>>> import numpy as np
>>> import numpy.linalg as la
>>> np.set_printoptions(precision=3, suppress=True, linewidth=100, sign=" ")
>>> rnd = lambda a: np.round(a, 3) + 0
>>> arr = np.load("case12.npy")
>>> arr
array([[-0.019,  0.015,  9.992, 19.035],
       [-0.001,  0.009,  4.035,  4.024],
       [-0.014,  0.01 ,  9.008,  9.972]])
>>> rnd(la.norm(arr[1] - arr[0]))
np.float64(16.15)
>>> rnd(la.norm(arr, "nuc"))
np.float64(28.931)
>>> rnd(la.norm(arr, axis=1))
array([ 21.498,   5.699,  13.438])
>>> rnd(la.norm(arr, axis=0))
array([  0.024,   0.02 ,  14.045,  21.862])
>>> Uu, sig, vt = la.svd(arr)
>>> rnd(sig)
array([ 25.796,   3.129,   0.006])
>>> Y = Uu[:, :2] @ np.diag(sig[:2]) @ vt[:2]
>>> rnd(np.abs(arr - Y).max())
np.float64(0.004)
>>> rnd(la.norm(arr - Y) / la.norm(arr))
np.float64(0.0)
>>> la.matrix_rank(Y)
np.int64(2)
>>> rnd(Y)
array([[-0.019,  0.015,  9.992, 19.035],
       [-0.005,  0.005,  4.035,  4.024],
       [-0.012,  0.012,  9.008,  9.972]])
>>> Y = np.array([[1, 4, 0], [1, 0, 1]])
>>> Z = np.kron(Y, arr)
>>> Z
array([[-0.019,  0.015,  9.992, 19.035, -0.076,  0.06 , 39.968, 76.14 , -0.   ,  0.   ,  0.   ,
         0.   ],
       [-0.001,  0.009,  4.035,  4.024, -0.004,  0.036, 16.14 , 16.096, -0.   ,  0.   ,  0.   ,
         0.   ],
       [-0.014,  0.01 ,  9.008,  9.972, -0.056,  0.04 , 36.032, 39.888, -0.   ,  0.   ,  0.   ,
         0.   ],
       [-0.019,  0.015,  9.992, 19.035, -0.   ,  0.   ,  0.   ,  0.   , -0.019,  0.015,  9.992,
        19.035],
       [-0.001,  0.009,  4.035,  4.024, -0.   ,  0.   ,  0.   ,  0.   , -0.001,  0.009,  4.035,
         4.024],
       [-0.014,  0.01 ,  9.008,  9.972, -0.   ,  0.   ,  0.   ,  0.   , -0.014,  0.01 ,  9.008,
         9.972]])
>>> la.matrix_rank(Z)
np.int64(6)
>>> Uu, sig, vt = la.svd(Z)
>>> np.argmax(sig[:-1] / (sig[1:] + 1e-6)) + 1
np.int64(4)
>>> rnd(sig)
array([ 106.568,   35.871,   12.926,    4.351,    0.026,    0.009])
>>> Y = Uu[:, :4] @ np.diag(sig[:4]) @ vt[:4]
>>> rnd(la.norm(Z - Y) / la.norm(Z))
np.float64(0.0)
>>> la.matrix_rank(Y)
np.int64(4)
>>> rnd(la.norm(Z - Y, 2)), rnd(sig[4])
(np.float64(0.026), np.float64(0.026))
